>>> import numpy as np
>>> from numpy import linalg as LA
>>> np.set_printoptions(suppress=True, linewidth=120)
>>> W0 = np.loadtxt("block19.csv", delimiter=",")
>>> W0
array([[ 0.978,  0.501, -0.1  , -0.999],
       [ 0.716,  0.808,  0.159, -0.997],
       [-0.09 ,  0.05 ,  0.02 ,  0.01 ],
       [-0.264,  0.319,  0.1  , -0.319],
       [-0.937,  0.05 ,  0.178,  0.963],
       [ 0.558, -0.168, -0.1  , -0.405],
       [-0.985, -0.955, -0.178,  1.   ],
       [ 0.955,  0.929,  0.178, -1.   ],
       [ 1.   , -0.197, -0.508, -1.   ],
       [ 0.493, -0.119, -0.08 , -0.397],
       [ 0.345,  0.478,  0.08 , -0.901],
       [-0.67 ,  0.67 ,  0.254, -0.558],
       [ 0.09 , -0.647, -0.178,  0.892],
       [-0.894, -0.565,  0.   ,  0.995],
       [ 0.558,  0.354,  0.02 , -0.907],
       [ 0.716,  0.965,  0.345, -1.   ],
       [ 0.963,  0.786,  0.04 , -1.   ],
       [-0.824, -0.544, -0.02 ,  0.99 ],
       [-0.989,  0.354,  0.327,  0.985],
       [ 0.963,  0.478, -0.08 , -0.998],
       [ 0.716,  0.862,  0.197, -0.999],
       [ 0.345, -0.629, -0.197,  0.778],
       [ 0.969,  0.831,  0.06 , -1.   ],
       [-0.824,  0.766,  0.327, -0.53 ],
       [-0.989, -0.711,  0.06 ,  1.   ],
       [-0.982, -0.84 , -0.04 ,  1.   ],
       [ 0.999,  0.735, -0.197, -1.   ],
       [-0.894, -0.273,  0.08 ,  0.981],
       [ 0.874,  0.843,  0.139, -0.999]])
>>> x0 = np.array([3, -8, -8, 3])
>>> target = W0 @ x0
>>> np.round(LA.lstsq(W0, target)[0], 3)
array([ 3., -8., -8.,  3.])
>>> rng = np.random.default_rng(2571)
>>> target = target + 0.1 * rng.normal(size=29)
>>> target.round(3)
array([ -3.212,  -8.74 ,  -0.693,  -5.091,  -1.628,   2.621,   9.103,  -9.038,   5.7  ,   1.824,  -6.177, -11.099,
         9.545,   4.749,  -4.112, -11.357,  -6.629,   5.097,  -5.425,  -3.357,  -9.39 ,   9.992,  -7.342, -12.699,
         5.235,   7.099,  -4.356,   1.857,  -8.265])
>>> c, *_ = LA.lstsq(W0, target)
>>> np.round(W0.T @ (target - W0 @ c), 3) + 0
array([0., 0., 0., 0.])
>>> c.round()
array([ 3., -8., -8.,  3.])
>>> [round(float(LA.norm(LA.solve(W0.T @ W0 + lam * np.eye(4), W0.T @ target))), 2) for lam in (0, 1, 10, 100)]
[12.18, 9.92, 5.26, 1.38]
>>> c.round(3)
array([ 2.941, -7.898, -8.253,  3.039])
>>> round(LA.norm(target - W0 @ c), 3)
np.float64(0.321)
>>> hat = W0 @ LA.solve(W0.T @ W0, W0.T)
>>> np.trace(hat)
np.float64(4.0)
>>> np.round(LA.eigvalsh(hat), 3) + 0
array([0., 0., 0., 0., 0., 0., 0., 0., 0., 0., 0., 0., 0., 0., 0., 0., 0., 0., 0., 0., 0., 0., 0., 0., 0., 1., 1., 1.,
       1.])
>>> LA.matrix_rank(np.eye(29) - hat)
np.int64(25)
>>> M = np.loadtxt("m.csv", delimiter=",")
>>> M
array([[  0.031,  -0.575,   2.904,  -2.309],
       [ -0.033,   0.908,  -4.398,   3.57 ],
       [  0.007,   0.539,  -2.658,   2.132],
       [  0.02 ,  -1.978,  10.043,  -8.052],
       [  0.023,  -0.646,   3.333,  -2.669],
       [  0.007,  -0.765,   3.814,  -3.043],
       [ -0.047,  -0.728,   3.592,  -2.872],
       [ -0.016,  -0.07 ,   0.366,  -0.253],
       [ -0.004,  -0.278,   1.343,  -1.066],
       [  0.007,  -1.079,   5.332,  -4.254],
       [  0.026,   0.179,  -0.764,   0.636],
       [ -0.031,   0.659,  -3.292,   2.614],
       [ -0.032,  -0.539,   2.641,  -2.087],
       [ -0.031,   0.022,  -0.259,   0.168],
       [  0.02 ,  -3.001,  15.181, -12.181],
       [ -0.004,   0.41 ,  -2.048,   1.633],
       [  0.003,  -0.898,   4.782,  -3.827],
       [ -0.038,  -2.103,  10.33 ,  -8.268],
       [ -0.013,   2.1  , -10.643,   8.548],
       [  0.011,   0.962,  -4.794,   3.849],
       [  0.012,  -1.025,   5.284,  -4.289],
       [  0.025,   0.517,  -2.602,   2.096],
       [  0.01 ,   1.842,  -9.093,   7.292],
       [  0.017,  -1.71 ,   8.636,  -6.9  ],
       [  0.014,   0.118,  -0.588,   0.432]])
>>> x0 = np.array([2, 0, 1, 1])
>>> h1 = np.maximum(M @ x0, 0)
>>> M * (h1 > 1e-9)[:, None]
array([[  0.031,  -0.575,   2.904,  -2.309],
       [ -0.   ,   0.   ,  -0.   ,   0.   ],
       [  0.   ,   0.   ,  -0.   ,   0.   ],
       [  0.02 ,  -1.978,  10.043,  -8.052],
       [  0.023,  -0.646,   3.333,  -2.669],
       [  0.007,  -0.765,   3.814,  -3.043],
       [ -0.047,  -0.728,   3.592,  -2.872],
       [ -0.016,  -0.07 ,   0.366,  -0.253],
       [ -0.004,  -0.278,   1.343,  -1.066],
       [  0.007,  -1.079,   5.332,  -4.254],
       [  0.   ,   0.   ,  -0.   ,   0.   ],
       [ -0.   ,   0.   ,  -0.   ,   0.   ],
       [ -0.032,  -0.539,   2.641,  -2.087],
       [ -0.   ,   0.   ,  -0.   ,   0.   ],
       [  0.02 ,  -3.001,  15.181, -12.181],
       [ -0.   ,   0.   ,  -0.   ,   0.   ],
       [  0.003,  -0.898,   4.782,  -3.827],
       [ -0.038,  -2.103,  10.33 ,  -8.268],
       [ -0.   ,   0.   ,  -0.   ,   0.   ],
       [  0.   ,   0.   ,  -0.   ,   0.   ],
       [  0.012,  -1.025,   5.284,  -4.289],
       [  0.   ,   0.   ,  -0.   ,   0.   ],
       [  0.   ,   0.   ,  -0.   ,   0.   ],
       [  0.017,  -1.71 ,   8.636,  -6.9  ],
       [  0.   ,   0.   ,  -0.   ,   0.   ]])
>>> np.flatnonzero(h1 > 1e-9)
array([ 0,  3,  4,  5,  6,  7,  8,  9, 12, 14, 16, 17, 20, 23])
>>> np.round(M.T @ h1, 3)
array([   0.074,  -25.667,  129.353, -103.639])
>>> x0 = np.array([6, -1, -3, 6])
>>> target = M @ x0
>>> np.round(LA.solve(M.T @ M, M.T @ target), 3)
array([ 6., -1., -3.,  6.])
>>> np.round(LA.lstsq(M, target)[0], 3)
array([ 6., -1., -3.,  6.])
>>> target = target + 0.1 * rng.normal(size=25)
>>> target.round(3)
array([ -21.774,   33.447,   20.281,  -76.092,  -25.241,  -28.87 ,  -27.56 ,   -2.565,  -10.207,  -40.329,    5.958,
         24.86 ,  -20.104,    1.65 , -115.532,   15.348,  -36.358,  -78.681,   80.996,   36.555,  -40.462,   20.   ,
         69.313,  -65.505,    4.289])
>>> c, *_ = LA.lstsq(M, target)
>>> round(float(LA.norm(target - M @ c)), 3)
0.376
>>> [round(float(LA.norm(LA.solve(M.T @ M + lam * np.eye(4), M.T @ target))), 2) for lam in (0, 1, 10, 100)]
[8.43, 5.86, 5.83, 5.51]
>>> np.round(M.T @ (target - M @ c), 3) + 0
array([0., 0., 0., 0.])
>>> C2 = np.cov(M, rowvar=False)
>>> round(np.corrcoef(M[:, 2], M[:, 0])[0, 1], 3)
np.float64(0.143)
>>> np.round(np.polyfit(M[:, 2], M[:, 0], 1), 3)
array([ 0.001, -0.001])
>>> np.argsort(-M.std(axis=0).round(6), kind="stable")
array([2, 3, 1, 0])
>>> np.round(np.corrcoef(M.T), 3)
array([[ 1.   , -0.134,  0.143, -0.143],
       [-0.134,  1.   , -1.   ,  1.   ],
       [ 0.143, -1.   ,  1.   , -1.   ],
       [-0.143,  1.   , -1.   ,  1.   ]])
>>> np.argwhere(np.triu(np.abs(np.corrcoef(M.T)) > 0.8, 1))
array([[1, 2],
       [1, 3],
       [2, 3]])
>>> C2.shape
(4, 4)
>>> np.median(M, axis=0)
array([ 0.007, -0.278,  1.343, -1.066])
>>> B = np.c_[M[:, :2] @ np.array([[8, 8], [3, 2]]), np.array([-1, -2, 3, 3, 2, 1, 0, -2, 1, -1, -2, -3, -2, 1, -3, 3, 2, 0, -2, -3, -2, -1, 1, 0, 2])]
>>> B.round(3)
array([[-1.477, -0.902, -1.   ],
       [ 2.46 ,  1.552, -2.   ],
       [ 1.673,  1.134,  3.   ],
       [-5.774, -3.796,  3.   ],
       [-1.754, -1.108,  2.   ],
       [-2.239, -1.474,  1.   ],
       [-2.56 , -1.832,  0.   ],
       [-0.338, -0.268, -2.   ],
       [-0.866, -0.588,  1.   ],
       [-3.181, -2.102, -1.   ],
       [ 0.745,  0.566, -2.   ],
       [ 1.729,  1.07 , -3.   ],
       [-1.873, -1.334, -2.   ],
       [-0.182, -0.204,  1.   ],
       [-8.843, -5.842, -3.   ],
       [ 1.198,  0.788,  3.   ],
       [-2.67 , -1.772,  2.   ],
       [-6.613, -4.51 ,  0.   ],
       [ 6.196,  4.096, -2.   ],
       [ 2.974,  2.012, -3.   ],
       [-2.979, -1.954, -2.   ],
       [ 1.751,  1.234, -1.   ],
       [ 5.606,  3.764,  1.   ],
       [-4.994, -3.284,  0.   ],
       [ 0.466,  0.348,  2.   ]])
>>> np.round(LA.lstsq(M, B[:, 0])[0], 3) + 0
array([8., 3., 0., 0.])
>>> LA.matrix_rank(np.c_[M, B])
np.int64(5)
>>> np.round(LA.norm(LA.qr(M)[0].T @ B, axis=0) ** 2 / ((B ** 2).sum(axis=0) + 1e-12), 3)
array([1.   , 1.   , 0.071])
>>> x0 = np.array([2, 0, 3, 2])
>>> target = M @ x0
>>> c, lr = np.zeros(4), 1 / LA.norm(M, 2) ** 2
>>> for i in range(60):
...     c -= lr * M.T @ (M @ c - target)
...     if i % 10 == 0: print(i, round(LA.norm(M @ c - target), 3))
... 
0 0.376
10 0.376
20 0.376
30 0.376
40 0.376
50 0.376
>>> c.round(3)
array([ 0.001, -0.165,  0.831, -0.665])
>>> data = np.loadtxt("case17.csv", delimiter=",")
>>> data
array([[24. , 38. , 10. ],
       [-1.9, -1.2,  1.7],
       [ 0. , -0.9,  0.1],
       [ 0.7,  1.2, -0.8],
       [-0.8,  0.8, -0.4],
       [-2.2, -0.6,  1.3],
       [-1.1, -0.9, -0.1],
       [ 0.2,  1. , -1.2],
       [-0.3, -0.7,  0.3],
       [-0.6, -1.3,  0.6],
       [ 0.9, -1.8, -1. ],
       [ 1.7,  1.3, -0.4],
       [-0.7,  0.8, -1. ],
       [ 0. ,  0.3, -1. ],
       [ 0.9,  1.7,  0.3],
       [-0.7,  0.1, -1.5],
       [ 0.3,  0.7,  1.9],
       [ 0.7,  0.5, -0.3],
       [ 1. , -0.1,  0. ],
       [-0.5, -0.1,  0.7],
       [ 0.5, -0.2,  1.2],
       [ 0.8, -1.2,  0.6],
       [ 1.3,  0.3,  0.1],
       [-0.1,  1.2, -0.3],
       [ 0.4, -0.7,  0.9]])
>>> # row 0 dominates
>>> cen = data - data.mean(axis=0)
>>> U, sigma, Vt = LA.svd(cen, full_matrices=False)
>>> LA.matrix_rank(cen)
np.int64(3)
>>> np.round(np.abs(Vt[-1]), 3)
array([0.82 , 0.555, 0.142])
>>> np.round((sigma ** 2).sum() ** 2 / (sigma ** 4).sum(), 3)
np.float64(1.038)
>>> np.abs(Vt[0]).argmax()
np.int64(1)
>>> np.round(sigma ** 2 / (sigma ** 2).sum(), 3)
array([0.982, 0.011, 0.007])
>>> (np.sign(U[:, 0]) == np.sign(U[0, 0])).astype(int)
array([1, 0, 0, 0, 0, 0, 0, 0, 0, 0, 0, 1, 0, 0, 1, 0, 0, 0, 0, 0, 0, 0, 0, 0, 0])
>>> sigma.round(3)
array([45.345,  4.851,  3.869])
>>> cen = (data - data.mean(axis=0)) / data.std(axis=0)
>>> np.argwhere(np.abs(cen) > 2)
array([[0, 0],
       [0, 1],
       [0, 2]])
>>> c = LA.lstsq(np.delete(cen, 0, axis=1), cen[:, 0])[0]
>>> np.abs(c).argmax()
np.int64(0)
>>> f, g = data[7], data[8]
>>> round(f @ g, 3)
np.float64(-1.12)
>>> f @ f
np.float64(2.48)
>>> p = (f @ g) / (f @ f) * f
>>> round((g - p) @ f, 3)
np.float64(-0.0)
>>> p.round(3)
array([-0.09 , -0.452,  0.542])
>>> q, _ = LA.qr(np.array([[1.5, -0.4, -1.2], [-0.2, -0.1, 0.2], [-1.5, -0.5, -1.0]]))
>>> vecs, _ = LA.qr(np.array([[1.5, -0.1, -0.2, -1.1],
...     [-0.5, -0.7, 0.2, 0.2],
...     [0.6, -0.1, -0.8, -0.1],
...     [-0.8, -0.6, -0.2, -0.4]]))
>>> sigma = 3 * 0.2 ** np.arange(3)
>>> feats = q[:, :3] * sigma @ vecs[:3]
>>> feats.round(3)
array([[ 1.578,  1.183, -0.745, -0.442],
       [-0.211, -0.03 ,  0.147,  0.184],
       [-1.81 , -0.6  ,  0.427,  0.901]])
>>> U, sigma, Vt = LA.svd(feats, full_matrices=False)
>>> np.round(U.T @ feats @ Vt.T, 3) + 0
array([[3.  , 0.  , 0.  ],
       [0.  , 0.6 , 0.  ],
       [0.  , 0.  , 0.12]])
>>> sigma.round(3)
array([3.  , 0.6 , 0.12])
>>> np.round(sigma / sigma[0], 3)
array([1.  , 0.2 , 0.04])
>>> np.round(np.cumsum(sigma ** 2) / np.sum(sigma ** 2), 3)
array([0.96 , 0.998, 1.   ])
>>> np.round(U.T @ U, 3) + 0
array([[1., 0., 0.],
       [0., 1., 0.],
       [0., 0., 1.]])
>>> np.round(Vt @ Vt.T, 3) + 0
array([[1., 0., 0.],
       [0., 1., 0.],
       [0., 0., 1.]])
>>> np.allclose(U * sigma @ Vt, feats)
True
>>> (sigma > 1e-8).sum()
np.int64(3)
>>> B = feats / np.sqrt((feats ** 2).mean(axis=1, keepdims=True))
>>> np.round(LA.norm(B, axis=1), 3)
array([2., 2., 2.])
>>> J = np.load("data.npy")
>>> J
array([[ 0, -1, -2],
       [ 1,  0, -5],
       [ 2,  5,  0]])
>>> # antisymmetric, zero diagonal
>>> x0 = np.array([3, 3, 0])
>>> J @ np.eye(3)[0]
array([0., 1., 2.])
>>> (J * x0).sum(axis=1)
array([-3,  3, 21])
>>> J @ np.ones(3)
array([-3., -4.,  7.])
>>> (J @ x0).argmax()
np.int64(2)
>>> B = np.array([[3, 1, 3, 0], [0, 2, 3, 3], [0, 2, 2, 0], [2, 0, 3, 2]])
>>> basis = np.array([[0]])
>>> A = np.block([[B, np.zeros((4, 1))], [np.zeros((1, 4)), basis]])
>>> A
array([[3., 1., 3., 0., 0.],
       [0., 2., 3., 3., 0.],
       [0., 2., 2., 0., 0.],
       [2., 0., 3., 2., 0.],
       [0., 0., 0., 0., 0.]])
>>> A @ A
array([[ 9., 11., 18.,  3.,  0.],
       [ 6., 10., 21., 12.,  0.],
       [ 0.,  8., 10.,  6.,  0.],
       [10.,  8., 18.,  4.,  0.],
       [ 0.,  0.,  0.,  0.,  0.]])
>>> np.round(np.sort(LA.eigvals(A).real), 3)
array([0.   , 0.719, 1.162, 1.162, 5.957])
>>> np.flatnonzero(LA.matrix_power((A != 0) + (A.T != 0) + np.eye(5), 5)[2])
array([0, 1, 2, 3])
>>> rank = LA.matrix_rank(A)
>>> rank
np.int64(4)
>>> null = LA.svd(A)[2][rank:].T
>>> null[:, 0] / null[np.abs(null[:, 0]).round(6).argmax(), 0]
array([0., 0., 0., 0., 1.])
>>> [int(LA.matrix_rank(A[:i])) for i in range(1, len(A) + 1)]
[1, 2, 3, 4, 4]
>>> [int(LA.matrix_rank(np.delete(A, i, axis=0))) for i in range(5)]
[3, 3, 3, 3, 4]
>>> w1 = np.array([[2, 0], [3, 1], [3, 3], [3, 0], [2, 2]])
>>> c = np.array([1, 1])
>>> hid = np.maximum(A @ w1 + c, 0)
>>> LA.matrix_rank(hid)
np.int64(2)
>>> (hid > 0).astype(int)
array([[1, 1],
       [1, 1],
       [1, 1],
       [1, 1],
       [1, 1]])
>>> basis = np.array([[0, 4], [0, 0]])
>>> hid @ basis
array([[  0.,  76.],
       [  0., 100.],
       [  0.,  52.],
       [  0.,  80.],
       [  0.,   4.]])
>>> (hid @ basis).round(6).argmax(axis=1)
array([1, 1, 1, 1, 1])
